In [1]: import numpy as np

In [2]: np.set_printoptions(suppress=True, linewidth=160)

In [3]: tidy = lambda a: np.round(a, 3) + 0

In [4]: F = np.loadtxt("arr.csv", delimiter=",")

In [5]: tidy(F)
Out[5]: 
array([[ 0.411, -0.2  , -0.166,  0.2  , -0.044, -0.078, -0.274, -0.215, -0.068],
       [-0.2  ,  0.101,  0.072, -0.101,  0.054,  0.043,  0.138,  0.106, -0.009],
       [-0.166,  0.072,  0.095, -0.072, -0.083,  0.016,  0.097,  0.085,  0.157],
       [ 0.2  , -0.101, -0.072,  0.101, -0.054, -0.043, -0.138, -0.106,  0.009],
       [-0.044,  0.054, -0.083, -0.054,  0.363,  0.064,  0.078,  0.03 , -0.453],
       [-0.078,  0.043,  0.016, -0.043,  0.064,  0.023,  0.06 ,  0.042, -0.058],
       [-0.274,  0.138,  0.097, -0.138,  0.078,  0.06 ,  0.189,  0.144, -0.017],
       [-0.215,  0.106,  0.085, -0.106,  0.03 ,  0.042,  0.144,  0.113,  0.027],
       [-0.068, -0.009,  0.157,  0.009, -0.453, -0.058, -0.017,  0.027,  0.603]])

In [6]: w, vecs = np.linalg.eigh(F)

In [7]: vec = np.array([1, 2, 3, 1, 2, -2, -1, 2, -2])

In [8]: tidy(vec @ F @ vec / (vec @ vec)), tidy(w[0]), tidy(w[-1])
Out[8]: (np.float64(0.135), np.float64(0.0), np.float64(1.0))

In [9]: G = F.T @ F

In [10]: np.linalg.matrix_rank(G)
Out[10]: np.int64(2)

In [11]: (F @ F.T).shape
Out[11]: (9, 9)

In [12]: rng = np.random.default_rng(785403)

In [13]: arr = rng.normal(size=(45, 12)) + 5 * np.array([-1, 3, -2, -3, 2, -3, -2, 0, 2, 1, 1, 0])

In [14]: tidy(arr)
Out[14]: 
array([[ -4.294,  14.642, -12.053, -16.27 ,   8.022, -14.179,  -9.529,   0.239,  12.174,   5.184,   6.29 ,  -0.702],
       [ -4.707,  15.674, -11.191, -15.259,   8.085, -15.257, -10.002,   1.33 ,   9.15 ,   6.953,   4.51 ,   1.326],
       [ -4.93 ,  15.84 ,  -8.956, -16.379,   9.747, -14.135,  -9.147,  -0.94 ,   8.77 ,   5.468,   4.825,   2.044],
       [ -5.602,  14.447,  -9.671, -14.178,   9.264, -15.832,  -9.077,  -2.19 ,   9.281,   4.901,   5.901,  -1.299],
       [ -5.662,  14.075,  -8.793, -13.902,   9.437, -15.16 ,  -9.788,  -0.184,  11.143,   6.803,   2.744,   0.881],
       [ -6.364,  15.377, -10.564, -14.843,  10.064, -13.904,  -9.657,   2.212,  10.234,   4.611,   4.067,  -0.166],
       [ -4.279,  15.489,  -9.228, -13.985,  10.186, -15.709, -10.701,   0.346,  10.024,   5.532,   5.936,   0.178],
       [ -4.997,  15.319,  -8.26 , -16.315,   9.34 , -15.398, -10.725,  -0.202,  10.926,   4.901,   5.458,   1.247],
       [ -8.177,  15.656,  -8.492, -16.993,   8.786, -15.248,  -9.624,   0.886,  11.059,   5.014,   6.363,  -1.515],
       [ -4.84 ,  16.35 ,  -9.225, -15.088,   8.994, -15.759, -11.265,  -1.249,  11.492,   5.771,   4.629,  -0.522],
       [ -4.645,  15.301,  -8.538, -15.998,  10.743, -17.09 ,  -9.942,  -0.716,  10.028,   6.396,   4.267,   0.614],
       [ -5.117,  16.046, -10.38 , -13.829,   9.354, -16.688,  -9.815,  -0.37 ,  10.255,   4.143,   4.334,   0.334],
       [ -6.101,  15.255,  -9.22 , -14.721,   8.538, -15.82 ,  -9.886,   0.103,  10.217,   5.75 ,   5.033,   0.819],
       [ -5.038,  15.877,  -8.748, -13.026,  10.423, -16.188, -10.632,   0.145,  10.801,   5.469,   4.101,   0.902],
       [ -6.056,  15.381,  -9.235, -15.584,   8.083, -15.725,  -8.429,  -1.189,  12.39 ,   5.164,   5.571,  -1.787],
       [ -4.944,  15.783,  -9.905, -14.94 ,  10.477, -15.263,  -9.63 ,   1.404,   9.728,   4.305,   5.305,   0.894],
       [ -4.697,  16.192, -11.377, -13.474,   8.668, -16.23 , -11.723,  -1.327,  10.282,   5.276,   4.954,  -0.533],
       [ -3.195,  14.085,  -9.796, -15.654,  10.144, -15.666, -10.131,   0.993,   8.077,   4.328,   5.947,   1.79 ],
       [ -5.367,  14.363, -10.061, -14.732,  10.455, -15.437,  -9.204,  -0.326,  11.913,   5.49 ,   4.74 ,   0.751],
       [ -5.468,  13.982,  -9.08 , -14.761,  10.892, -13.161, -11.011,  -0.529,  10.13 ,   5.257,   3.915,   0.247],
       [ -4.955,  15.555, -10.995, -16.644,  10.055, -14.822,  -9.388,   0.629,  10.911,   6.297,   5.164,  -0.386],
       [ -6.358,  15.335, -10.548, -15.473,   8.944, -14.887,  -8.892,  -0.624,  11.002,   6.434,   3.739,  -0.537],
       [ -6.055,  15.235,  -9.022, -14.353,   9.302, -14.929, -10.685,   1.162,   9.367,   6.745,   4.972,  -0.351],
       [ -4.808,  15.965,  -9.476, -14.72 ,  10.036, -16.804,  -8.406,  -0.192,  11.106,   5.396,   5.013,   0.493],
       [ -4.409,  13.947, -10.822, -15.859,  11.201, -15.793, -10.88 ,  -0.251,   8.511,   5.653,   6.159,  -1.264],
       [ -6.245,  14.066, -10.671, -15.34 ,   9.349, -14.755, -11.388,  -0.166,  10.225,   7.229,   5.521,  -0.53 ],
       [ -4.014,  14.935, -10.016, -13.858,   9.169, -14.916,  -9.665,   2.093,   9.234,   4.014,   4.176,  -1.602],
       [ -4.953,  15.546, -10.543, -14.629,  11.239, -14.015,  -8.985,  -1.76 ,   8.652,   6.183,   6.149,  -0.566],
       [ -5.125,  17.186, -10.661, -14.102,   9.979, -13.88 , -11.822,   0.108,   9.537,   4.418,   5.701,   1.261],
       [ -5.321,  13.47 ,  -9.72 , -16.579,   9.359, -17.045, -10.626,   0.688,   9.263,   4.812,   6.022,  -1.283],
       [ -4.007,  16.166,  -9.625, -14.694,   9.032, -15.934,  -9.881,  -0.278,   8.739,   5.414,   5.029,  -0.778],
       [ -5.77 ,  14.219, -10.905, -14.773,   8.435, -15.232,  -9.664,   0.046,   8.548,   6.065,   3.972,   0.26 ],
       [ -6.862,  14.232, -10.581, -15.242,  10.802, -13.231,  -8.38 ,  -1.59 ,  11.192,   3.359,   5.578,  -0.908],
       [ -4.727,  16.093, -11.34 , -14.013,   9.396, -15.232,  -9.837,  -0.802,  10.155,   4.385,   4.908,   0.849],
       [ -5.112,  15.705, -10.675, -13.45 ,   8.487, -15.44 ,  -9.299,   0.   ,   9.805,   6.374,   3.592,  -1.835],
       [ -4.215,  14.635,  -8.791, -16.12 ,  10.342, -14.161,  -9.801,   0.306,  12.322,   6.291,   4.876,  -1.038],
       [ -6.442,  15.414,  -9.32 , -14.826,   8.705, -15.588, -10.555,   0.99 ,  10.073,   6.194,   6.148,   0.24 ],
       [ -4.55 ,  14.707, -10.7  , -13.822,  10.951, -15.488, -10.439,   0.383,   9.251,   5.702,   6.362,   0.153],
       [ -5.373,  12.78 , -10.569, -16.428,  10.914, -15.162, -10.07 ,  -0.092,  10.216,   3.599,   5.942,  -0.088],
       [ -5.202,  14.86 , -10.268, -13.402,   8.798, -15.32 ,  -9.273,  -2.345,   8.383,   5.473,   6.725,   0.651],
       [ -4.14 ,  13.855,  -9.376, -12.907,  10.846, -14.177, -11.177,   0.118,  10.155,   6.319,   6.167,  -0.144],
       [ -4.827,  15.553, -11.099, -14.084,   8.737, -14.887,  -8.895,  -0.06 ,  10.203,   4.645,   3.994,  -1.361],
       [ -7.345,  13.661, -10.793, -15.049,   8.972, -15.688, -10.551,  -0.684,  10.929,   6.104,   5.456,  -0.343],
       [ -5.191,  15.777, -10.602, -15.892,   9.55 , -12.609, -10.129,  -0.07 ,   8.879,   6.234,   6.851,   0.754],
       [ -6.137,  14.867, -10.939, -15.531,  11.405, -16.237,  -9.839,   0.451,   7.707,   4.476,   6.067,   0.539]])

In [15]: idx = rng.permutation(12)

In [16]: A2 = arr[:, idx] * rng.choice([-1, 1], 12)

In [17]: tidy(A2)
Out[17]: 
array([[ 12.174,   8.022,  -0.702,   4.294,   9.529, -12.053,   5.184,   6.29 , -16.27 , -14.642,  14.179,   0.239],
       [  9.15 ,   8.085,   1.326,   4.707,  10.002, -11.191,   6.953,   4.51 , -15.259, -15.674,  15.257,   1.33 ],
       [  8.77 ,   9.747,   2.044,   4.93 ,   9.147,  -8.956,   5.468,   4.825, -16.379, -15.84 ,  14.135,  -0.94 ],
       [  9.281,   9.264,  -1.299,   5.602,   9.077,  -9.671,   4.901,   5.901, -14.178, -14.447,  15.832,  -2.19 ],
       [ 11.143,   9.437,   0.881,   5.662,   9.788,  -8.793,   6.803,   2.744, -13.902, -14.075,  15.16 ,  -0.184],
       [ 10.234,  10.064,  -0.166,   6.364,   9.657, -10.564,   4.611,   4.067, -14.843, -15.377,  13.904,   2.212],
       [ 10.024,  10.186,   0.178,   4.279,  10.701,  -9.228,   5.532,   5.936, -13.985, -15.489,  15.709,   0.346],
       [ 10.926,   9.34 ,   1.247,   4.997,  10.725,  -8.26 ,   4.901,   5.458, -16.315, -15.319,  15.398,  -0.202],
       [ 11.059,   8.786,  -1.515,   8.177,   9.624,  -8.492,   5.014,   6.363, -16.993, -15.656,  15.248,   0.886],
       [ 11.492,   8.994,  -0.522,   4.84 ,  11.265,  -9.225,   5.771,   4.629, -15.088, -16.35 ,  15.759,  -1.249],
       [ 10.028,  10.743,   0.614,   4.645,   9.942,  -8.538,   6.396,   4.267, -15.998, -15.301,  17.09 ,  -0.716],
       [ 10.255,   9.354,   0.334,   5.117,   9.815, -10.38 ,   4.143,   4.334, -13.829, -16.046,  16.688,  -0.37 ],
       [ 10.217,   8.538,   0.819,   6.101,   9.886,  -9.22 ,   5.75 ,   5.033, -14.721, -15.255,  15.82 ,   0.103],
       [ 10.801,  10.423,   0.902,   5.038,  10.632,  -8.748,   5.469,   4.101, -13.026, -15.877,  16.188,   0.145],
       [ 12.39 ,   8.083,  -1.787,   6.056,   8.429,  -9.235,   5.164,   5.571, -15.584, -15.381,  15.725,  -1.189],
       [  9.728,  10.477,   0.894,   4.944,   9.63 ,  -9.905,   4.305,   5.305, -14.94 , -15.783,  15.263,   1.404],
       [ 10.282,   8.668,  -0.533,   4.697,  11.723, -11.377,   5.276,   4.954, -13.474, -16.192,  16.23 ,  -1.327],
       [  8.077,  10.144,   1.79 ,   3.195,  10.131,  -9.796,   4.328,   5.947, -15.654, -14.085,  15.666,   0.993],
       [ 11.913,  10.455,   0.751,   5.367,   9.204, -10.061,   5.49 ,   4.74 , -14.732, -14.363,  15.437,  -0.326],
       [ 10.13 ,  10.892,   0.247,   5.468,  11.011,  -9.08 ,   5.257,   3.915, -14.761, -13.982,  13.161,  -0.529],
       [ 10.911,  10.055,  -0.386,   4.955,   9.388, -10.995,   6.297,   5.164, -16.644, -15.555,  14.822,   0.629],
       [ 11.002,   8.944,  -0.537,   6.358,   8.892, -10.548,   6.434,   3.739, -15.473, -15.335,  14.887,  -0.624],
       [  9.367,   9.302,  -0.351,   6.055,  10.685,  -9.022,   6.745,   4.972, -14.353, -15.235,  14.929,   1.162],
       [ 11.106,  10.036,   0.493,   4.808,   8.406,  -9.476,   5.396,   5.013, -14.72 , -15.965,  16.804,  -0.192],
       [  8.511,  11.201,  -1.264,   4.409,  10.88 , -10.822,   5.653,   6.159, -15.859, -13.947,  15.793,  -0.251],
       [ 10.225,   9.349,  -0.53 ,   6.245,  11.388, -10.671,   7.229,   5.521, -15.34 , -14.066,  14.755,  -0.166],
       [  9.234,   9.169,  -1.602,   4.014,   9.665, -10.016,   4.014,   4.176, -13.858, -14.935,  14.916,   2.093],
       [  8.652,  11.239,  -0.566,   4.953,   8.985, -10.543,   6.183,   6.149, -14.629, -15.546,  14.015,  -1.76 ],
       [  9.537,   9.979,   1.261,   5.125,  11.822, -10.661,   4.418,   5.701, -14.102, -17.186,  13.88 ,   0.108],
       [  9.263,   9.359,  -1.283,   5.321,  10.626,  -9.72 ,   4.812,   6.022, -16.579, -13.47 ,  17.045,   0.688],
       [  8.739,   9.032,  -0.778,   4.007,   9.881,  -9.625,   5.414,   5.029, -14.694, -16.166,  15.934,  -0.278],
       [  8.548,   8.435,   0.26 ,   5.77 ,   9.664, -10.905,   6.065,   3.972, -14.773, -14.219,  15.232,   0.046],
       [ 11.192,  10.802,  -0.908,   6.862,   8.38 , -10.581,   3.359,   5.578, -15.242, -14.232,  13.231,  -1.59 ],
       [ 10.155,   9.396,   0.849,   4.727,   9.837, -11.34 ,   4.385,   4.908, -14.013, -16.093,  15.232,  -0.802],
       [  9.805,   8.487,  -1.835,   5.112,   9.299, -10.675,   6.374,   3.592, -13.45 , -15.705,  15.44 ,   0.   ],
       [ 12.322,  10.342,  -1.038,   4.215,   9.801,  -8.791,   6.291,   4.876, -16.12 , -14.635,  14.161,   0.306],
       [ 10.073,   8.705,   0.24 ,   6.442,  10.555,  -9.32 ,   6.194,   6.148, -14.826, -15.414,  15.588,   0.99 ],
       [  9.251,  10.951,   0.153,   4.55 ,  10.439, -10.7  ,   5.702,   6.362, -13.822, -14.707,  15.488,   0.383],
       [ 10.216,  10.914,  -0.088,   5.373,  10.07 , -10.569,   3.599,   5.942, -16.428, -12.78 ,  15.162,  -0.092],
       [  8.383,   8.798,   0.651,   5.202,   9.273, -10.268,   5.473,   6.725, -13.402, -14.86 ,  15.32 ,  -2.345],
       [ 10.155,  10.846,  -0.144,   4.14 ,  11.177,  -9.376,   6.319,   6.167, -12.907, -13.855,  14.177,   0.118],
       [ 10.203,   8.737,  -1.361,   4.827,   8.895, -11.099,   4.645,   3.994, -14.084, -15.553,  14.887,  -0.06 ],
       [ 10.929,   8.972,  -0.343,   7.345,  10.551, -10.793,   6.104,   5.456, -15.049, -13.661,  15.688,  -0.684],
       [  8.879,   9.55 ,   0.754,   5.191,  10.129, -10.602,   6.234,   6.851, -15.892, -15.777,  12.609,  -0.07 ],
       [  7.707,  11.405,   0.539,   6.137,   9.839, -10.939,   4.476,   6.067, -15.531, -14.867,  16.237,   0.451]])

In [18]: Uu, _, VT = np.linalg.svd(arr.T @ A2)

In [19]: tidy(np.linalg.lstsq(arr, A2)[0])
Out[19]: 
array([[ 0.,  0.,  0., -1.,  0.,  0.,  0.,  0.,  0.,  0.,  0.,  0.],
       [ 0.,  0.,  0.,  0.,  0.,  0.,  0.,  0.,  0., -1.,  0.,  0.],
       [ 0.,  0.,  0.,  0.,  0.,  1.,  0.,  0.,  0.,  0.,  0.,  0.],
       [ 0.,  0.,  0.,  0.,  0.,  0.,  0.,  0.,  1.,  0.,  0.,  0.],
       [ 0.,  1.,  0.,  0.,  0.,  0.,  0.,  0.,  0.,  0.,  0.,  0.],
       [ 0.,  0.,  0.,  0.,  0.,  0.,  0.,  0.,  0.,  0., -1.,  0.],
       [ 0.,  0.,  0.,  0., -1.,  0.,  0.,  0.,  0.,  0.,  0.,  0.],
       [ 0.,  0.,  0.,  0.,  0.,  0.,  0.,  0.,  0.,  0.,  0.,  1.],
       [ 1.,  0.,  0.,  0.,  0.,  0.,  0.,  0.,  0.,  0.,  0.,  0.],
       [ 0.,  0.,  0.,  0.,  0.,  0.,  1.,  0.,  0.,  0.,  0.,  0.],
       [ 0.,  0.,  0.,  0.,  0.,  0.,  0.,  1.,  0.,  0.,  0.,  0.],
       [ 0.,  0.,  1.,  0.,  0.,  0.,  0.,  0.,  0.,  0.,  0.,  0.]])
